>>> import numpy as np
>>> from numpy import linalg as LA
>>> np.set_printoptions(precision=2, suppress=True, linewidth=160)
>>> M = np.load("x.npy")
>>> M
array([[6., 1., 1., 1., 1.],
       [1., 6., 1., 1., 1.],
       [1., 1., 6., 1., 1.],
       [1., 1., 1., 6., 1.],
       [1., 1., 1., 1., 6.]])
>>> rng = np.random.default_rng(985)
>>> labels = rng.permutation(5)
>>> labels
array([4, 3, 1, 2, 0])
>>> B = M[labels][:, labels]
>>> np.sort(np.abs(LA.eigvals(B)))
array([ 5.,  5.,  5.,  5., 10.])
>>> B
array([[6., 1., 1., 1., 1.],
       [1., 6., 1., 1., 1.],
       [1., 1., 6., 1., 1.],
       [1., 1., 1., 6., 1.],
       [1., 1., 1., 1., 6.]])
>>> B = np.array([[2, 0], [0, 1], [-1, 2], [1, -2], [-1, -1]])
>>> B.T @ M.T
array([[ 11.,   1.,  -4.,   6.,  -4.],
       [  0.,   5.,  10., -10.,  -5.]])
>>> M @ B
array([[ 11.,   0.],
       [  1.,   5.],
       [ -4.,  10.],
       [  6., -10.],
       [ -4.,  -5.]])
>>> np.einsum("ij->j", M)
array([10., 10., 10., 10., 10.])
>>> np.einsum("ij,ij->i", M, M)
array([40., 40., 40., 40., 40.])
>>> LA.matrix_rank(M @ B)
np.int64(2)
>>> K = np.array([[1, 1, -1, -1, -1, -1, 1, 1],
...     [1, 1, -1, -1, 1, 1, -1, -1],
...     [1, 1, 1, 1, -1, -1, -1, -1],
...     [1, -1, -1, 1, -1, 1, 1, -1],
...     [1, -1, 1, -1, -1, 1, -1, 1],
...     [1, -1, -1, 1, 1, -1, -1, 1],
...     [1, 1, 1, 1, 1, 1, 1, 1]])
>>> f, v = K[1], K[5]
>>> f @ f
np.int64(8)
>>> pr = (f @ v) / (f @ f) * f
>>> v - pr
array([ 1., -1., -1.,  1.,  1., -1., -1.,  1.])
>>> (v - pr) @ f
np.float64(0.0)
>>> pr
array([ 0.,  0., -0., -0.,  0.,  0., -0., -0.])
>>> B = K[0, 0] * K[1:] - np.outer(K[1:, 0], K[0])
>>> B
array([[ 0,  0,  0,  0,  2,  2, -2, -2],
       [ 0,  0,  2,  2,  0,  0, -2, -2],
       [ 0, -2,  0,  2,  0,  2,  0, -2],
       [ 0, -2,  2,  0,  0,  2, -2,  0],
       [ 0, -2,  0,  2,  2,  0, -2,  0],
       [ 0,  0,  2,  2,  2,  2,  0,  0]])
>>> K[:, 0] / K[0, 0]
array([1., 1., 1., 1., 1., 1., 1.])
>>> round(LA.norm(K), 2)
np.float64(7.48)
>>> K.sum(axis=0)
array([ 7,  1, -1,  1, -1,  1, -1,  1])
>>> np.count_nonzero(K)
np.int64(56)
>>> LA.svd(K, compute_uv=False)
array([2.83, 2.83, 2.83, 2.83, 2.83, 2.83, 2.83])
>>> np.abs(K).max()
np.int64(1)
